$ python -q
>>> import numpy as np
>>> from numpy import linalg as LA
>>> np.set_printoptions(precision=3, suppress=True, linewidth=140, legacy="1.25")
>>> def tidy(a):
...     return np.round(a, 3) + 0
... 
>>> K = np.load("sample3.npy")
>>> tidy(K)
array([[-0.707,  0.   ,  0.   , -0.707],
       [ 0.   ,  1.   ,  0.   ,  0.   ],
       [ 0.   ,  0.   ,  1.   ,  0.   ],
       [ 0.707,  0.   ,  0.   , -0.707]])
>>> tidy(LA.det(K))
1.0
>>> np.flatnonzero(LA.matrix_power((K != 0) + (K.T != 0) + np.eye(4), 4)[2])
array([2])
>>> tidy(K @ K)
array([[ 0.,  0.,  0.,  1.],
       [ 0.,  1.,  0.,  0.],
       [ 0.,  0.,  1.,  0.],
       [-1.,  0.,  0.,  0.]])
>>> tidy(np.sort(LA.eigvals(K).real))
array([-0.707, -0.707,  1.   ,  1.   ])
>>> (K != 0).astype(int)
array([[1, 0, 0, 1],
       [0, 1, 0, 0],
       [0, 0, 1, 0],
       [1, 0, 0, 1]])
>>> hat = np.triu(np.array([[0, 1, -1, 3], [3, -3, 1, 1], [1, 1, 2, 3], [-1, 3, 2, 3]]), 1) + np.eye(4)
>>> other = hat @ K @ LA.inv(hat)
>>> tidy(np.poly(other))
array([ 1.   , -0.586, -0.828, -0.586,  1.   ])
>>> tidy(other)
array([[  1.414,  -0.414,   0.828,  -9.142],
       [  0.707,   0.293,   1.414,  -7.364],
       [  2.121,  -2.121,   5.243, -22.092],
       [  0.707,  -0.707,   1.414,  -6.364]])
>>> u = np.array([-2, -2])
>>> tidy(np.correlate(other[2], other[3], "full"))
array([-13.5  ,  16.5  , -37.864, 151.006, -36.45 ,  19.328, -15.621])
>>> tidy(np.array([np.convolve(row, u, "same") for row in other]))
array([[-2.828, -2.   , -0.828, 16.627],
       [-1.414, -2.   , -3.414, 11.899],
       [-4.243,  0.   , -6.243, 33.698],
       [-1.414,  0.   , -1.414,  9.899]])
>>> C2 = K.T @ K
>>> np.allclose(C2, C2.T)
True
>>> (K @ K.T).shape
(4, 4)
>>> LA.matrix_rank(C2)
4
>>> tidy(LA.svd(K, compute_uv=False) ** 2)
array([1., 1., 1., 1.])
>>> np.trace(C2), (K ** 2).sum()
(4.0, 4.0)
>>> tidy(C2)
array([[1., 0., 0., 0.],
       [0., 1., 0., 0.],
       [0., 0., 1., 0.],
       [0., 0., 0., 1.]])
>>> tidy(LA.pinv(K))
array([[-0.707,  0.   ,  0.   ,  0.707],
       [ 0.   ,  1.   ,  0.   ,  0.   ],
       [ 0.   ,  0.   ,  1.   ,  0.   ],
       [-0.707,  0.   ,  0.   , -0.707]])
>>> tidy(K.T @ K)
array([[1., 0., 0., 0.],
       [0., 1., 0., 0.],
       [0., 0., 1., 0.],
       [0., 0., 0., 1.]])
>>> basis = 10 * np.array([[0.2, 2.0, -0.4], [1.8, 0.8, 1.2]])
>>> rng = np.random.default_rng(472133)
>>> z = rng.integers(0, 2, 10)
>>> m1 = basis[z] + rng.normal(size=(10, 3))
>>> tidy(m1)
array([[17.737,  6.5  , 12.309],
       [ 2.084, 20.815, -4.301],
       [18.98 ,  8.585, 10.45 ],
       [ 3.778, 20.012, -3.659],
       [16.473,  6.919, 12.665],
       [17.473,  7.867, 10.272],
       [ 0.847, 19.227, -3.512],
       [18.406,  7.845, 12.782],
       [ 0.65 , 17.396, -3.584],
       [ 2.485, 21.1  , -3.275]])
>>> Ac = (m1 - m1.mean(axis=0)) / m1.std(axis=0)
>>> np.argwhere(np.abs(Ac) > 2)
array([], shape=(0, 2), dtype=int64)
>>> c = LA.lstsq(np.delete(Ac, 0, axis=1), Ac[:, 0])[0]
>>> tidy(c)
array([0.252, 1.232])
>>> z = rng.permutation(4)
>>> other = K[:, z] * rng.choice([-1, 1], 4)
>>> tidy(other)
array([[-0.707,  0.707,  0.   ,  0.   ],
       [ 0.   ,  0.   ,  0.   ,  1.   ],
       [ 0.   ,  0.   ,  1.   ,  0.   ],
       [ 0.707,  0.707,  0.   ,  0.   ]])
>>> U, _, vt = LA.svd(K.T @ other)
>>> z
array([0, 3, 2, 1])
>>> tidy(LA.pinv(other))
array([[-0.707,  0.   ,  0.   ,  0.707],
       [ 0.707,  0.   ,  0.   ,  0.707],
       [ 0.   ,  0.   ,  1.   ,  0.   ],
       [ 0.   ,  1.   ,  0.   ,  0.   ]])
>>> tidy(other @ other.T)
array([[1., 0., 0., 0.],
       [0., 1., 0., 0.],
       [0., 0., 1., 0.],
       [0., 0., 0., 1.]])
>>> tidy(other.T @ other)
array([[1., 0., 0., 0.],
       [0., 1., 0., 0.],
       [0., 0., 1., 0.],
       [0., 0., 0., 1.]])
>>> C2 = np.cov(m1, rowvar=False)
>>> C2.shape
(3, 3)
>>> tidy(LA.eigvalsh(C2)[::-1])
array([176.998,   2.102,   0.471])
>>> tidy(np.median(m1, axis=0))
array([10.125, 12.99 ,  3.498])
>>> np.argsort(-m1.std(axis=0).round(6), kind="stable")
array([0, 2, 1])
>>> z = m1[:, 1] > np.median(m1[:, 1])
>>> u = m1[z].mean(axis=0) - m1[~z].mean(axis=0)
>>> (((m1 - m1.mean(axis=0)) @ u > 0) == z).mean()
1.0
>>> np.argsort(-np.abs(u).round(6), kind="stable")
array([0, 2, 1])
>>> z.astype(int)
array([0, 1, 0, 1, 0, 0, 1, 0, 1, 1])
>>> data = np.load("case17.npy")
>>> data
array([[ 8, -3,  8, -3],
       [-7,  9, -7,  9],
       [ 8, -3,  8, -3],
       [-7,  9, -7,  9]])
>>> rank = LA.matrix_rank(data)
>>> rank
2
>>> N = LA.svd(data)[2][rank:].T
>>> [int(LA.matrix_rank(np.delete(data, i, axis=0))) for i in range(4)]
[2, 2, 2, 2]
>>> tidy(data @ N)
array([[0., 0.],
       [0., 0.],
       [0., 0.],
       [0., 0.]])
>>> X = np.array([[5, 6, 7, 8], [9, 10, 11, 12], [13, 14, 15, 16]])
>>> X
array([[ 5,  6,  7,  8],
       [ 9, 10, 11, 12],
       [13, 14, 15, 16]])
>>> # looks like rank 2
>>> U, sig, vt = LA.svd(X)
>>> vecs = vt[:(sig > 1e-8).sum()]
>>> vec = X[0] + 2 * X[1] + rng.integers(2) * np.eye(4)[3]
>>> vec
array([23., 26., 29., 32.])
>>> tidy(np.diag(vecs.T @ vecs))
array([0.7, 0.3, 0.3, 0.7])
>>> LA.matrix_rank(np.vstack([X, vec]))
2
>>> rank = LA.matrix_rank(X)
>>> rank
2
>>> N = LA.svd(X)[2][rank:].T
>>> [int(LA.matrix_rank(X[:, :j + 1])) for j in range(4)]
[1, 2, 2, 2]
>>> [int(LA.matrix_rank(X[:i])) for i in range(1, len(X) + 1)]
[1, 2, 2]
>>> tidy(N @ N.T)
array([[ 0.3, -0.4, -0.1,  0.2],
       [-0.4,  0.7, -0.2, -0.1],
       [-0.1, -0.2,  0.7, -0.4],
       [ 0.2, -0.1, -0.4,  0.3]])
>>> E = np.loadtxt("layer18.csv", delimiter=",")
>>> tidy(E)
array([[-1.917, -2.607, -3.811],
       [ 0.383, -4.202,  2.682],
       [-4.602,  0.736,  1.812]])
>>> z = rng.permutation(3)
>>> other = E[:, z] * rng.choice([-1, 1], 3)
>>> tidy(other)
array([[-1.917,  2.607,  3.811],
       [ 0.383,  4.202, -2.682],
       [-4.602, -0.736, -1.812]])
>>> U, _, vt = LA.svd(E.T @ other)
>>> tidy(LA.lstsq(E, other)[0])
array([[ 1.,  0.,  0.],
       [ 0., -1.,  0.],
       [ 0.,  0., -1.]])
>>> np.count_nonzero(other)
9
>>> tidy(np.abs(other).max())
4.602
>>> np.zeros(3, 3)
Traceback (most recent call last):
  File "<python-input-85>", line 1, in <module>
    np.zeros(3, 3)
    ~~~~~~~~^^^^^^
TypeError: Cannot interpret '3' as a data type
>>> np.unravel_index(np.abs(other).argmax(), other.shape)
(2, 0)
>>> tidy(other - other[0])
array([[ 0.   ,  0.   ,  0.   ],
       [ 2.301,  1.595, -6.493],
       [-2.684, -3.343, -5.623]])
>>> other.shape
(3, 3)
>>> tidy(LA.norm(other))
8.66
>>> tidy(np.diff(other, axis=0))
array([[ 2.301,  1.595, -6.493],
       [-4.985, -4.939,  0.87 ]])
>>> tidy(LA.svd(other, compute_uv=False))
array([5., 5., 5.])
>>> tidy(other.sum(axis=0))
array([-6.136,  6.074, -0.682])
